$ python -q
>>> import numpy as np
>>> np.set_printoptions(precision=2, suppress=True, linewidth=120, legacy="1.25")
>>> K = np.load("x.npy")
>>> K
array([[ 6,  0, -2, -6, -4],
       [-9,  0,  3,  9,  6]])
>>> left, s, vt = np.linalg.svd(K)
>>> s.round(2) + 0
array([17.29,  0.  ])
>>> np.argmax(s[:-1] / (s[1:] + 1e-6)) + 1
1
>>> M2 = left[:, :1] @ np.diag(s[:1]) @ vt[:1]
>>> np.linalg.matrix_rank(K, rtol=0.05)
1
>>> round(float(np.linalg.norm(K - M2, 2)), 2), round(s[1], 2)
(0.0, 0.0)
>>> np.round(np.abs(K - M2).max(), 2)
0.0
>>> J = np.load("sample10.npy")
>>> J
array([[-2.,  1.,  1.,  1.],
       [ 1., -2.,  1.,  1.],
       [ 1.,  1., -2.,  1.],
       [ 1.,  1.,  1., -2.]])
>>> u, r1 = J[0], J[2]
>>> u @ r1
-2.0
>>> u @ u
7.0
>>> pr = (u @ r1) / (u @ u) * u
>>> pr
array([ 0.57, -0.29, -0.29, -0.29])
>>> np.outer(u, r1)
array([[-2., -2.,  4., -2.],
       [ 1.,  1., -2.,  1.],
       [ 1.,  1., -2.,  1.],
       [ 1.,  1., -2.,  1.]])
>>> r1 - pr
array([ 0.43,  1.29, -1.71,  1.29])
>>> J @ J
array([[ 7., -2., -2., -2.],
       [-2.,  7., -2., -2.],
       [-2., -2.,  7., -2.],
       [-2., -2., -2.,  7.]])
>>> round(float(np.linalg.det(J)), 2)
-27.0
>>> np.sort(np.abs(np.linalg.eigvals(J)))
array([1., 3., 3., 3.])
>>> (J - J.T) / 2
array([[0., 0., 0., 0.],
       [0., 0., 0., 0.],
       [0., 0., 0., 0.],
       [0., 0., 0., 0.]])
>>> np.allclose(J @ J.T, J.T @ J)
True
>>> evals, vecs = np.linalg.eigh(J)
>>> x0 = np.array([-1, 0, 2, -2])
>>> np.round(np.linalg.eigvalsh(J[1:, 1:]), 2) + 0
array([-3., -3.,  0.])
>>> vecs * np.abs(evals) @ vecs.T
array([[ 2.5, -0.5, -0.5, -0.5],
       [-0.5,  2.5, -0.5, -0.5],
       [-0.5, -0.5,  2.5, -0.5],
       [-0.5, -0.5, -0.5,  2.5]])
>>> np.round(x0 @ J @ x0 / (x0 @ x0), 2), round(evals[0], 2), round(float(evals[-1]), 2)
(-2.89, -3.0, 1.0)
>>> vecs * np.maximum(evals, 0) @ vecs.T
array([[0.25, 0.25, 0.25, 0.25],
       [0.25, 0.25, 0.25, 0.25],
       [0.25, 0.25, 0.25, 0.25],
       [0.25, 0.25, 0.25, 0.25]])
>>> np.abs(J).sum(axis=1).max(), round(float(np.abs(evals).max()), 2)
(5.0, 3.0)
>>> M2 = J / np.sqrt((J ** 2).mean(axis=1, keepdims=True))
>>> M2[2]
array([ 0.76,  0.76, -1.51,  0.76])
>>> A = np.loadtxt("run4.csv", delimiter=",")
>>> A
array([[ 0.24,  0.54],
       [ 0.28,  0.63],
       [-0.36, -0.81]])
>>> u, r1 = A[2], A[1]
>>> round(float(u @ u), 2)
0.79
>>> np.round(u @ r1, 2)
-0.61
>>> pr = (u @ r1) / (u @ u) * u
>>> round(float(np.linalg.norm(u + r1) ** 2 + np.linalg.norm(u - r1) ** 2), 2)
2.52
>>> np.outer(u, r1)
array([[-0.1 , -0.23],
       [-0.23, -0.51]])
>>> np.linalg.matrix_rank(np.outer(u, r1))
1
>>> np.round(r1 - pr, 2) + 0
array([0., 0.])
>>> rng = np.random.default_rng(102)
>>> M2 = A + rng.integers(-2, 3, (3, 1)) @ rng.integers(-2, 3, (1, 2))
>>> M2
array([[ 0.24,  0.54],
       [ 0.28,  2.63],
       [-0.36, -0.81]])
>>> M2 - A
array([[0., 0.],
       [0., 2.],
       [0., 0.]])
>>> M2 = np.array([[-3, -1, -1, 0], [0, -3, 3, 2], [0, -2, 2, -2], [-2, 3, -3, 3]])
>>> W0 = M2.T @ M2
>>> W0
array([[ 13,  -3,   9,  -6],
       [ -3,  23, -21,   7],
       [  9, -21,  23,  -7],
       [ -6,   7,  -7,  17]])
>>> np.linalg.norm(W0, axis=0)
array([17.18, 32.06, 33.17, 20.57])
>>> np.linalg.norm(W0, axis=1).argmax()
2
>>> np.round(np.linalg.norm(W0, 2), 2)
49.96
>>> round(float(np.linalg.norm(W0[2] - W0[3])), 2)
49.85
>>> np.linalg.norm(W0, axis=1)
array([17.18, 32.06, 33.17, 20.57])
>>> F = np.load("w.npy")
>>> F
array([[ 3, -4,  2],
       [ 2,  3, -4],
       [-4,  2,  3]])
>>> O, R = np.linalg.qr(F)
>>> np.round(O.T @ O, 2) + 0
array([[1., 0., 0.],
       [0., 1., 0.],
       [0., 0., 1.]])
>>> data = np.array([[2.13, -1.81, 1.8],
...     [-1.58, 1.43, -1.17],
...     [1.89, -0.78, 1.41],
...     [0.96, -0.47, 0.6],
...     [0.35, -1.14, 0.15]])
>>> P = data @ np.linalg.solve(data.T @ data, data.T)
>>> P @ data[:, 0]
array([ 2.13, -1.58,  1.89,  0.96,  0.35])
>>> P
array([[ 0.86, -0.23,  0.09, -0.24, -0.04],
       [-0.23,  0.31, -0.17, -0.18, -0.31],
       [ 0.09, -0.17,  0.61,  0.38, -0.24],
       [-0.24, -0.18,  0.38,  0.44,  0.12],
       [-0.04, -0.31, -0.24,  0.12,  0.78]])
>>> round(np.trace(P), 2)
3.0
>>> np.allclose(P @ P, P)
True
>>> [round(float(x), 2) for x in np.linalg.svd(P, compute_uv=False)[:3]]
[1.0, 1.0, 1.0]
>>> np.linalg.matrix_rank(P, rtol=0.1)
3
>>> np.argsort(-np.linalg.norm(P, axis=0).round(6), kind="stable")[:3]
array([0, 4, 2])
>>> x0 = np.array([-2, 3, 3])
>>> target = data @ x0
>>> np.linalg.lstsq(data, target)[0]
array([-2.,  3.,  3.])
>>> target = target + 0.3 * rng.normal(size=5)
>>> target
array([-4.61,  3.76, -1.63, -1.54, -3.31])
>>> b, *_ = np.linalg.lstsq(data, target)
>>> b.round()
array([-1.,  3.,  1.])
>>> [round(float(np.linalg.norm(np.linalg.solve(data.T @ data + lam * np.eye(3), data.T @ target))), 2) for lam in (0, 1, 10, 100)]
[3.25, 1.85, 0.98, 0.27]
>>> b
array([-0.68,  2.93,  1.24])
>>> W1 = np.array([[1, 0, 8], [4, 0, 7], [2, 7, 1]])
>>> b = np.array([3, 3, 5])
>>> act = np.maximum(data @ W1 + b, 0)
>>> act
array([[ 1.49, 15.6 , 11.17],
       [ 4.8 ,  0.  ,  1.2 ],
       [ 4.59, 12.87, 16.07],
       [ 3.28,  7.2 ,  9.99],
       [ 0.  ,  4.05,  0.  ]])
>>> cent = np.array([[-2, -4], [-3, -2], [-2, 3]])
>>> act @ cent
array([[-72.12,  -3.65],
       [-12.  , -15.6 ],
       [-79.93,   4.11],
       [-48.14,   2.45],
       [-12.15,  -8.1 ]])
>>> u = np.array([-2, 9])
>>> np.convolve(act[2], u)
array([ -9.18,  15.57,  83.69, 144.63])
>>> np.polyval(u, act[2])
array([ -0.18, -16.74, -23.14])
>>> arr = np.array([[25, 10, 25, 5, 0],
...     [10, 4, 10, 2, 0],
...     [25, 10, 25, 5, 0],
...     [5, 2, 5, 1, 0],
...     [0, 0, 0, 0, 0]])
>>> rk = np.linalg.matrix_rank(arr)
>>> rk
1
>>> N = np.linalg.svd(arr)[2][rk:].T
>>> np.linalg.matrix_rank(arr.T @ arr), np.linalg.matrix_rank(arr @ arr.T)
(1, 1)
>>> np.allclose(arr @ N, 0)
True
>>> [int(np.linalg.matrix_rank(np.delete(arr, i, axis=0))) for i in range(5)]
[1, 1, 1, 1, 1]
>>> round(float(np.linalg.norm(K, 2) / np.linalg.norm(K)), 2)
1.0
>>> np.linalg.cond(K) > 100
True
>>> np.argsort(-np.linalg.norm(K, axis=0).round(6), kind="stable")[:3]
array([0, 3, 4])
>>> [round(float(x), 2) for x in np.linalg.svd(K, compute_uv=False)[:3]]
[17.29, 0.0]
